% python3 -q
>>> import numpy as np
>>> import numpy.linalg as la
>>> np.set_printoptions(suppress=True, linewidth=200)
>>> def tidy(a):
...     return np.round(a, 2) + 0
... 
>>> A = np.loadtxt("sample17.csv", delimiter=",")
>>> A
array([[-1.1,  0.3, -0.2,  1.6,  0.8,  0.8,  1.6,  1.6, -0.2, -0.1, -0.3, -0.4, -0.7],
       [-0.4, -0.7,  1.2, -0.2, -0.2, -0.4,  0. , -1. , -0.9,  0.2, -0.9, -0.2, -0.7],
       [ 2.2, -1.6,  0.8, -0.2,  0.1, -0.4, -0.2,  0. ,  2.9,  0.2,  0. , -0.7, -0.4],
       [ 0.7, -1. , -1.2,  1. , -1.2, -1.7,  0.2,  0.9,  0. ,  0.6, -0.1, -0.9,  0.2],
       [ 0.3, -1.1,  0. , -0.4, -0.1, -1. , -0.5,  1.7, -2.3, -1.1, -0.7, -0.5, -0.3],
       [ 0.3, -0.6,  0.3, -0.9, -0.5,  1. , -0.8,  0.4, -0.8, -1.9, -1.2,  0.3,  0.6],
       [ 1.4, -0.9,  1.2,  2.5,  1.5, -0.2,  0.9,  1.2, -0.4,  0.4, -0.3,  0.6, -0.8],
       [ 0.5, -0.6, -1.7, -0.6,  1. ,  2.9,  0.7, -0.7,  0.4, -1.7,  2.2, -0.3,  0. ],
       [-1.6,  0.6, -0.1,  0.1,  1.2,  1.5,  1.3,  0. ,  0.2,  0.6, -0.1, -0.8,  0.2],
       [ 1.7,  0.1, -0.1,  0.4,  1. ,  0.3, -0.5,  0. ,  1.3,  1.5, -0.3, -1.2,  0.4],
       [ 0.6, -1. , -0.1,  0.6,  0.2,  0.9, -1.4,  0.1,  0.6, -0.2,  1. , -0.7, -0.7],
       [-2.1, -0.3,  6. ,  1.5,  0.3,  4.5,  0.9,  2.1, -1.2, -0.6, -5.1,  6.9, -7.2],
       [-0.9,  0.6, -0.7, -2.4, -0.1, -0.5, -1.4,  1.1,  0.1, -0.8,  0.2, -1.7, -0.1],
       [-1.3, -0.4,  0. , -1.3, -1.6, -0.9,  1.3, -0.9,  0. ,  0.1,  1.5, -1.5, -0.7],
       [ 0.4,  1.6, -0.1, -0.7,  0.9, -0.7, -0.4, -0.9,  1.2,  0. ,  0.1, -0.1, -0.2],
       [-1.1,  0.2, -0.5,  0. ,  0.3, -0.6, -0.7, -0.2,  0.4,  0.3,  0.2, -1. , -0.4],
       [ 0.5,  2.4,  0.9,  1.1, -0.1,  1.6, -0.7, -0.7, -1.3,  0.4, -0.5,  0.4, -0.1],
       [ 1. ,  0.3,  0. ,  0.9,  0.2,  0.3,  0.9,  1. , -0.2,  0.3, -0.3, -1.2, -0.7],
       [ 1.5,  0.4, -0.2,  0.6,  1.4, -0.7,  0. , -0.9,  1.6, -0.2, -0.3, -1.1,  1.3],
       [ 0. ,  0.1,  1.7, -0.1, -0.4, -0.7,  1. ,  0.4,  0.5,  0.4,  0.8,  0.9,  1.2],
       [-2. , -1.7,  0.7, -0.4, -1.2, -0.4, -1.4,  0.2,  0.9, -0.8, -0.4, -0.5,  1.4],
       [-0.3,  1.2,  0.8,  0.1, -0.4, -0.9, -0.2, -0.8,  0.6,  0. , -1. ,  1.1, -0.7],
       [ 0.7,  1. ,  1.9, -0.5, -2.1, -1.5, -0.2, -1.2, -1.1,  0.2,  0.4,  0.4, -1.9],
       [ 0.3,  0.5, -0.3,  0.8, -0.3, -1.6, -1. ,  0.9, -1.5,  0.2,  0.2, -0.7, -0.6],
       [ 0.6,  0.6,  0.2,  0.9, -1.3, -1. ,  0.5, -0.5,  1.4, -1.9, -0.2,  0.7, -0.1],
       [-0.1,  0.4,  0.1,  0.2,  1.2, -0.7, -0.1,  0.4,  1. , -1.3, -0.3, -0.2, -0.1],
       [-0.3, -0.5,  1.1,  1.1,  0.7,  0. , -0.2,  0.2,  0.8,  1.4,  0.8,  0.2,  1. ],
       [ 0.1,  0.7,  0.2, -0.2,  0.4, -0.7, -1.4,  0.6, -0.3, -0.6, -0.4, -0.6,  1.2],
       [-0.5,  0.4,  0.8, -0.1,  1.5,  0.8, -1. ,  1.5, -0.5,  1. ,  0.3, -0.6, -0.8],
       [-1.1, -0.9, -0.7,  1.7,  0.5, -0.6, -0.3,  0.3,  0.3, -1. ,  0. ,  0.1,  0.5],
       [-0.8,  0.4, -0.9, -0.2,  0.8,  0.3,  0. , -1.1, -0.8, -2.3, -0.3,  0.6,  0.1],
       [ 0.5, -0.7,  0.8, -0.2, -1. ,  0.6,  0.6,  0.3,  0.8, -0.1, -1.6, -0.4, -1. ],
       [-1.1,  1.5,  2.2,  0.5, -0.1, -0.4, -0.7, -0.2, -1.2,  1.6, -1.8,  0.3,  0.9],
       [-0.4,  1.7,  0.5, -0.4, -0.2, -1. ,  0.1, -0.7, -0.1,  1.2,  0.6,  0.9,  1.4],
       [ 1.9,  0.4, -1.5,  1.4, -1.7,  0.3,  0.7, -0.6, -0.6,  1.2, -0.7,  0.6,  0.3],
       [ 0.2, -2.1, -0.9,  1.1,  1.6,  0.9, -0.5,  1. , -1.2, -0.6,  2. ,  0.8,  1.2],
       [ 0.8,  1.9, -1.1,  0. , -0.5, -0.1,  0.3,  0.6,  0.3, -1.3, -2.1, -0.6,  2. ],
       [-1.2,  0.2, -0.5,  1.7, -0.2,  0.8, -0.9, -1.1,  0.5, -0.5,  1.4,  0.8, -1.8],
       [-0.3,  1.7, -0.6, -0.7, -1.7, -0.4,  0.4,  0.3,  0.5,  1.6, -1. , -0.8, -2.5],
       [ 2.4,  1.1,  0.4,  0. , -2. ,  0. , -0.3,  0.3, -0.2, -0.1, -0.8,  1.1,  1.6]])
>>> W2 = A[[1, 12]].astype(float)
>>> for _ in range(4):
...     idx = la.norm(A[:, None] - W2, axis=-1).argmin(axis=1)
...     W2 = np.array([A[idx == j].mean(axis=0) for j in range(2)])
... 
>>> idx
array([0, 0, 0, 0, 1, 1, 0, 1, 0, 0, 1, 0, 1, 0, 1, 1, 0, 0, 1, 0, 1, 0, 0, 0, 0, 1, 0, 1, 0, 1, 1, 0, 0, 0, 0, 1, 1, 0, 0, 0])
>>> np.abs(W2[1] - W2[0]).argmax()
np.int64(9)
>>> np.bincount(idx)
array([25, 15])
>>> Xc = A - A.mean(axis=0)
>>> left, sig, VT = la.svd(Xc, full_matrices=False)
>>> la.matrix_rank(Xc)
np.int64(13)
>>> idx = A[:, 9] > np.median(A[:, 9])
>>> f = A[idx].mean(axis=0) - A[~idx].mean(axis=0)
>>> np.argsort(-np.abs(f).round(6), kind="stable")
array([ 9, 11,  5,  6, 10,  2,  1,  4,  0,  8,  7,  3, 12])
